% python3 -q
>>> import numpy as np
>>> np.set_printoptions(suppress=True, linewidth=100)
>>> F = np.load("out5.npy")
>>> print(F)
[[12.  0.  9.  9.  3. -9.  6. -3.  6.  0.]
 [ 0.  3.  0.  0.  0.  0.  0.  0.  0.  0.]
 [ 9.  0. 12.  9.  3. -9.  6. -3.  6.  0.]
 [ 9.  0.  9. 12.  3. -9.  6. -3.  6.  0.]
 [ 3.  0.  3.  3.  4. -3.  2. -1.  2.  0.]
 [-9.  0. -9. -9. -3. 12. -6.  3. -6.  0.]
 [ 6.  0.  6.  6.  2. -6.  7. -2.  4.  0.]
 [-3.  0. -3. -3. -1.  3. -2.  4. -2.  0.]
 [ 6.  0.  6.  6.  2. -6.  4. -2.  7.  0.]
 [ 0.  0.  0.  0.  0.  0.  0.  0.  0.  3.]]
>>> L = np.linalg.cholesky(F)
>>> print(np.round(L @ L.T, 1))
[[12.  0.  9.  9.  3. -9.  6. -3.  6.  0.]
 [ 0.  3.  0.  0.  0.  0.  0.  0.  0.  0.]
 [ 9.  0. 12.  9.  3. -9.  6. -3.  6.  0.]
 [ 9.  0.  9. 12.  3. -9.  6. -3.  6.  0.]
 [ 3.  0.  3.  3.  4. -3.  2. -1.  2.  0.]
 [-9.  0. -9. -9. -3. 12. -6.  3. -6.  0.]
 [ 6.  0.  6.  6.  2. -6.  7. -2.  4.  0.]
 [-3.  0. -3. -3. -1.  3. -2.  4. -2.  0.]
 [ 6.  0.  6.  6.  2. -6.  4. -2.  7.  0.]
 [ 0.  0.  0.  0.  0.  0.  0.  0.  0.  3.]]
>>> print(np.linalg.eigvalsh(F).min() > 0)
True
>>> out = F / np.sqrt((F ** 2).mean(axis=1, keepdims=True))
>>> print(np.linalg.matrix_rank(F - F.mean(axis=1, keepdims=True)))
9
>>> ev, vecs = np.linalg.eigh(F)
>>> print(np.round(np.linalg.svd(F, compute_uv=False), 1))
[49.  3.  3.  3.  3.  3.  3.  3.  3.  3.]
>>> print(ev.round(1))
[ 3.  3.  3.  3.  3.  3.  3.  3.  3. 49.]
>>> print(np.round(np.linalg.eigvalsh(F + -3 * np.eye(10)), 1) + 0)
[ 0.  0.  0.  0.  0.  0.  0.  0.  0. 46.]
>>> J = np.load("sample12.npy")
>>> print(J)
[[  8.2   6.4  -5.    8.6   6. ]
 [ -3.2  -1.6   2.3  -2.4  -2.1]
 [ -0.9  -0.9   0.5  -0.7  -0.7]
 [ -4.5  -3.5   2.6  -4.3  -3.1]
 [ -3.5  -3.5   2.5  -4.2  -3.2]
 [ -0.8  -1.7   0.6  -0.9  -1.3]
 [  1.1   1.1  -0.6   1.    0.3]
 [  2.3   1.8  -1.1   2.    1.1]
 [ -4.2  -2.8   2.5  -3.4  -2.8]
 [ -3.8  -3.4   2.1  -4.1  -2.5]
 [  1.    1.4  -0.6   1.3   1.1]
 [ -0.8  -0.3   0.3  -0.3  -0.6]
 [  1.5   1.4  -1.2   1.4   1.5]
 [  2.    1.5  -1.1   1.8   1.5]
 [ -2.8  -1.7   1.3  -2.6  -1.7]
 [  6.5   4.5  -3.2   5.8   4.6]
 [ -4.1  -3.    2.2  -3.6  -3.2]
 [  1.9   1.5  -1.    1.9   1.7]
 [ -2.6  -3.    2.1  -3.5  -2.4]
 [ -2.3  -1.8   1.9  -2.4  -1.7]
 [  8.6   7.7  -5.2   8.6   6.8]
 [ -0.7  -0.6   0.8  -0.6  -0.4]
 [ -3.3  -3.2   2.   -4.4  -3.2]
 [  5.4   4.3  -3.7   4.8   4.3]
 [  2.6   2.   -1.2   2.4   1.9]
 [ -4.5  -3.3   3.   -4.5  -3.8]
 [  1.5   0.9  -0.6   1.1   1.2]
 [ -2.6  -2.6   1.6  -3.4  -3. ]
 [  4.5   3.4  -3.    4.8   3.6]
 [ 10.6   8.6  -6.5  10.9   9.1]
 [-15.2 -12.5   9.3 -15.8 -12. ]
 [ -1.5  -0.5   1.2  -1.8  -0.9]
 [  0.    0.6  -0.4   0.5   0.9]
 [  4.9   3.9  -2.3   5.    4. ]
 [  7.6   6.2  -4.    6.8   5.9]
 [ -8.3  -6.7   4.6  -7.7  -5.7]
 [ -5.4  -3.8   2.3  -5.   -4.2]
 [  8.1   6.2  -5.    7.4   6.7]
 [ -6.1  -4.8   4.1  -6.3  -4.5]
 [ -3.9  -2.9   2.2  -4.3  -3.1]]
>>> t3 = np.stack([J, -3 * J, J[::-1]])
>>> print(np.round(np.einsum("bij,cij->bc", t3, t3), 1))
[[  3818.6 -11455.9    578.6]
 [-11455.9  34367.7  -1735.7]
 [   578.6  -1735.7   3818.6]]
>>> print(np.linalg.matrix_rank(t3))
[5 5 5]
>>> print(np.linalg.matrix_rank(t3.reshape(3, -1)))
2
